% ipython --no-banner

In [1]: import numpy as np

In [2]: from numpy import linalg as LA

In [3]: np.set_printoptions(precision=1, suppress=True, linewidth=200, floatmode="fixed")

In [4]: feats = np.load("out18.npy")

In [5]: feats
Out[5]: 
array([[ 3,  4,  5,  6],
       [ 7,  8,  9, 10],
       [11, 12, 13, 14],
       [15, 16, 17, 18],
       [19, 20, 21, 22],
       [23, 24, 25, 26]])

In [6]: [round(float(x), 1) for x in LA.svd(feats, compute_uv=False)[:3]]
Out[6]: [78.7, 2.3, 0.0]

In [7]: mat = np.load("data.npy")

In [8]: mat
Out[8]: 
array([[1, 3, 3],
       [3, 1, 3],
       [3, 3, 1]])

In [9]: # equal to its transpose

In [10]: ev, vecs = LA.eigh(mat)

In [11]: np.round(LA.eigvalsh(mat + 2 * np.eye(3)), 1) + 0
Out[11]: array([0.0, 0.0, 9.0])

In [12]: vecs @ np.diag(ev) @ vecs.T
Out[12]: 
array([[1.0, 3.0, 3.0],
       [3.0, 1.0, 3.0],
       [3.0, 3.0, 1.0]])

In [13]: round(ev.sum(), 1), np.trace(mat)
Out[13]: (np.float64(3.0), np.int64(3))

In [14]: K = np.array([[1, 0, 0, 0, 0, 0],
    ...:     [0, 0, 0, 0, 1, 0],
    ...:     [0, 0, 0, 0, 0, 1],
    ...:     [0, 1, 0, 0, 0, 0],
    ...:     [0, 0, 0, 1, 0, 0],
    ...:     [0, 0, 1, 0, 0, 0]])

In [15]: np.allclose(K, K.T)
Out[15]: False

In [16]: [round(float(LA.det(mat[:i, :i])), 2) + 0 for i in range(1, 4)]
Out[16]: [1.0, -8.0, 28.0]

In [17]: np.round(LA.eigvalsh(mat).min(), 1)
Out[17]: np.float64(-2.0)

In [18]: left, s, VT = LA.svd(K, full_matrices=False)

In [19]: np.allclose(left * s @ VT, K)
Out[19]: True

In [20]: round(np.sqrt((s ** 2).sum()), 1), round(float(LA.norm(K)), 1)
Out[20]: (np.float64(2.4), 2.4)

In [21]: round(float(LA.norm(K, "nuc")), 1)
Out[21]: 6.0

In [22]: round(float(LA.norm(K[3] - K[2])), 1)
Out[22]: 1.4

In [23]: LA.norm(K, axis=0)
Out[23]: array([1.0, 1.0, 1.0, 1.0, 1.0, 1.0])

In [24]: K.sum(axis=1)
Out[24]: array([1, 1, 1, 1, 1, 1])

In [25]: pr = np.eye(6)[3]

In [26]: for _ in range(4):
    ...:     pr = pr @ K
    ...:     print(pr.round(1))
    ...: 
[0.0 1.0 0.0 0.0 0.0 0.0]
[0.0 0.0 0.0 0.0 1.0 0.0]
[0.0 0.0 0.0 1.0 0.0 0.0]
[0.0 1.0 0.0 0.0 0.0 0.0]

In [27]: O, _ = LA.qr(np.array([[0.8, -0.7, -0.2, -0.2, 1.2, 2.3],
    ...:     [0.1, 0.1, 0.0, -1.3, 0.1, -0.5],
    ...:     [-1.3, -0.5, -0.6, 1.0, 0.3, 0.0],
    ...:     [-1.0, -0.2, 0.5, -0.6, 1.1, 1.2],
    ...:     [1.1, -0.4, -0.4, 1.3, 0.6, -0.8],
    ...:     [-0.8, -1.4, -0.7, 0.2, 0.3, 0.4]]))

In [28]: m1 = -3 * O

In [29]: m1.round(1) + 0
Out[29]: 
array([[ 1.1, -1.5, -0.9,  0.5,  1.2,  1.8],
       [ 0.1,  0.1,  0.2,  2.4,  1.1, -1.3],
       [-1.7, -0.5,  1.7, -0.5,  1.6,  0.5],
       [-1.3,  0.0, -2.3, -0.7,  1.0, -0.8],
       [ 1.4, -1.1,  0.5, -1.4,  0.8, -1.7],
       [-1.1, -2.3,  0.0,  0.6, -1.5, -0.5]])

In [30]: rng = np.random.default_rng(71703)

In [31]: idx = rng.permutation(6)

In [32]: idx
Out[32]: array([5, 3, 1, 0, 2, 4])

In [33]: B = m1[idx][:, idx]

In [34]: B.round(1) + 0
Out[34]: 
array([[-0.5,  0.6, -2.3, -1.1,  0.0, -1.5],
       [-0.8, -0.7,  0.0, -1.3, -2.3,  1.0],
       [-1.3,  2.4,  0.1,  0.1,  0.2,  1.1],
       [ 1.8,  0.5, -1.5,  1.1, -0.9,  1.2],
       [ 0.5, -0.5, -0.5, -1.7,  1.7,  1.6],
       [-1.7, -1.4, -1.1,  1.4,  0.5,  0.8]])

In [35]: np.allclose(B, m1)
Out[35]: False

In [36]: np.diag(B)
Out[36]: array([-0.5, -0.7,  0.1,  1.1,  1.7,  0.8])

In [37]: np.sort(np.abs(LA.eigvals(B)))
Out[37]: array([3.0, 3.0, 3.0, 3.0, 3.0, 3.0])
